$ python3 -q
>>> import numpy as np
>>> from numpy import linalg as LA
>>> np.set_printoptions(precision=1, suppress=True, linewidth=100, floatmode="fixed")
>>> rd = lambda a: np.round(a, 1) + 0
>>> X = np.load("a.npy")
>>> X
array([[ 2.2,  0.0,  0.0, -4.8, -1.3, -0.3,  2.1,  0.3],
       [ 0.6, -0.3, -1.2,  1.0, -1.2, -1.5, -0.4,  1.6],
       [-0.4, -1.6, -1.0, -3.0,  1.8,  0.3,  1.5, -0.4],
       [-1.7,  1.2,  1.5,  4.0, -0.6, -0.1, -2.1, -0.8],
       [ 0.0,  0.7, -2.4,  0.2,  0.2, -0.9,  0.1, -0.1],
       [ 0.0, -1.8, -0.5, -0.7, -1.0, -1.2,  0.2,  0.1],
       [ 0.6, -1.3,  1.1,  0.8,  1.6, -0.9, -0.3,  0.1],
       [-1.4, -0.5,  0.0,  1.7, -1.0,  0.4, -1.0,  0.7],
       [-0.9,  0.6,  0.2,  1.8,  0.0, -1.1, -0.8, -1.5],
       [-0.5, -1.0,  0.0, -0.6,  1.3,  0.7,  0.3,  0.5],
       [-1.5,  0.1,  0.7,  3.4, -0.8, -0.5, -1.4,  1.0],
       [-2.2, -0.7,  1.1, -1.2,  0.6,  0.3,  0.4, -0.1],
       [ 1.3,  0.6, -1.1,  1.9, -0.6,  0.8, -1.1,  0.3],
       [ 0.5, -0.4,  0.8,  0.7,  0.2, -0.1, -0.3, -1.6],
       [ 1.1,  0.3,  1.6, -1.1,  0.6, -0.6,  0.5,  0.1],
       [ 0.7,  0.1,  0.5,  3.3,  0.1,  1.2, -1.7, -0.6],
       [-0.4,  0.5, -0.7,  1.9, -1.1, -2.3, -1.0, -3.3],
       [-0.2, -0.4, -1.7, -3.7,  0.0, -0.9,  1.8,  0.1],
       [-2.3, -0.8,  0.3, -0.6, -0.5,  0.1,  0.3,  0.8],
       [ 0.2,  0.2, -0.2,  1.0,  0.6, -0.9, -0.7,  2.6],
       [ 0.2,  0.5, -0.6,  0.8, -0.2,  0.8, -0.2,  1.0],
       [-0.2,  0.8,  0.2,  3.2,  0.2,  0.9, -1.5,  0.2],
       [ 0.1, -0.3,  0.5,  2.7,  0.5,  1.3, -1.2,  1.7],
       [ 0.9, -0.8, -0.2,  1.6,  0.4, -0.2, -1.0, -0.8],
       [-1.5,  1.6, -0.1,  1.0, -0.5, -1.7, -0.6,  0.8],
       [ 1.4,  1.2,  1.0, -1.7,  2.3,  0.7,  1.0, -0.2],
       [ 0.2,  0.7,  0.4,  1.7,  0.0,  0.5, -0.7,  0.4],
       [-0.1, -0.2, -1.5,  1.0,  1.1,  0.3, -0.5,  1.1],
       [-1.1, -0.5, -2.3, -1.4, -0.5,  1.0,  0.7,  1.3],
       [-0.3, -0.2,  0.7, -0.5, -0.5, -0.7,  0.2, -0.8],
       [ 1.1,  0.6,  0.8,  1.6, -0.6,  0.1, -0.9, -2.1]])
>>> Xc = X - X.mean(axis=0)
>>> left, sigma, Vh = LA.svd(Xc, full_matrices=False)
>>> rd(np.abs(Vh[-1]))
array([0.0, 0.0, 0.0, 0.4, 0.1, 0.0, 0.9, 0.0])
>>> rd((sigma ** 2).sum() ** 2 / (sigma ** 4).sum())
np.float64(3.4)
>>> np.abs(left[:, 0]).argmax()
np.int64(0)
>>> np.abs(Vh[0]).argmax()
np.int64(3)
>>> rd(sigma)
array([13.0,  7.0,  6.3,  5.6,  4.5,  3.9,  3.8,  0.6])
>>> rd(sigma ** 2 / (sigma ** 2).sum())
array([0.5, 0.1, 0.1, 0.1, 0.1, 0.0, 0.0, 0.0])
